$ python -q
>>> import numpy as np
>>> import numpy.linalg as la
>>> np.set_printoptions(precision=3, suppress=True, linewidth=120, floatmode="fixed")
>>> J = np.loadtxt("w.csv", delimiter=",")
>>> J
array([[-0.700, -2.000,  1.000, -3.000],
       [ 3.000,  0.300,  0.000,  1.000],
       [-3.000,  2.000, -0.700,  1.000],
       [-1.000, -2.000,  1.000, -2.700]])
>>> th = np.radians(60)
>>> Rm = np.eye(4)
>>> Rm[1, 1] = Rm[2, 2] = np.cos(th)
>>> Rm[1, 2], Rm[2, 1] = -np.sin(th), np.sin(th)
>>> Rm
array([[ 1.000,  0.000,  0.000,  0.000],
       [ 0.000,  0.500, -0.866,  0.000],
       [ 0.000,  0.866,  0.500,  0.000],
       [ 0.000,  0.000,  0.000,  1.000]])
>>> Y = J @ Rm.T
>>> np.abs(Y - J).max(axis=0)
array([0.000, 0.394, 2.232, 0.000])
>>> np.allclose(la.norm(J, axis=1), la.norm(Y, axis=1))
True
>>> U, s, Vh = la.svd(J)
>>> np.argmax(s[:-1] / (s[1:] + 1e-6)) + 1
np.int64(2)
>>> print(s)
[5.670 4.475 0.417 0.107]
>>> Y = U[:, :2] @ np.diag(s[:2]) @ Vh[:2]
>>> round(la.norm(J - Y, 2), 3), np.round(s[2], 3)
(np.float64(0.417), np.float64(0.417))
>>> la.matrix_rank(J, rtol=0.05)
np.int64(3)
>>> rng = np.random.default_rng(295194)
>>> Y = J + rng.integers(-2, 3, (4, 2)) @ rng.integers(-2, 3, (2, 4))
>>> print(Y)
[[-2.700 -4.000  5.000 -3.000]
 [ 6.000  1.300 -2.000  3.000]
 [-2.000  2.000 -0.700  2.000]
 [ 1.000 -2.000  1.000 -0.700]]
>>> la.matrix_rank(Y - J, tol=1e-8)
np.int64(2)
>>> Y - J
array([[-2.000, -2.000,  4.000,  0.000],
       [ 3.000,  1.000, -2.000,  2.000],
       [ 1.000,  0.000,  0.000,  1.000],
       [ 2.000,  0.000,  0.000,  2.000]])
>>> np.round(la.svd(Y - J, compute_uv=False), 3) + 0
array([6.403, 3.317, 0.000, 0.000])
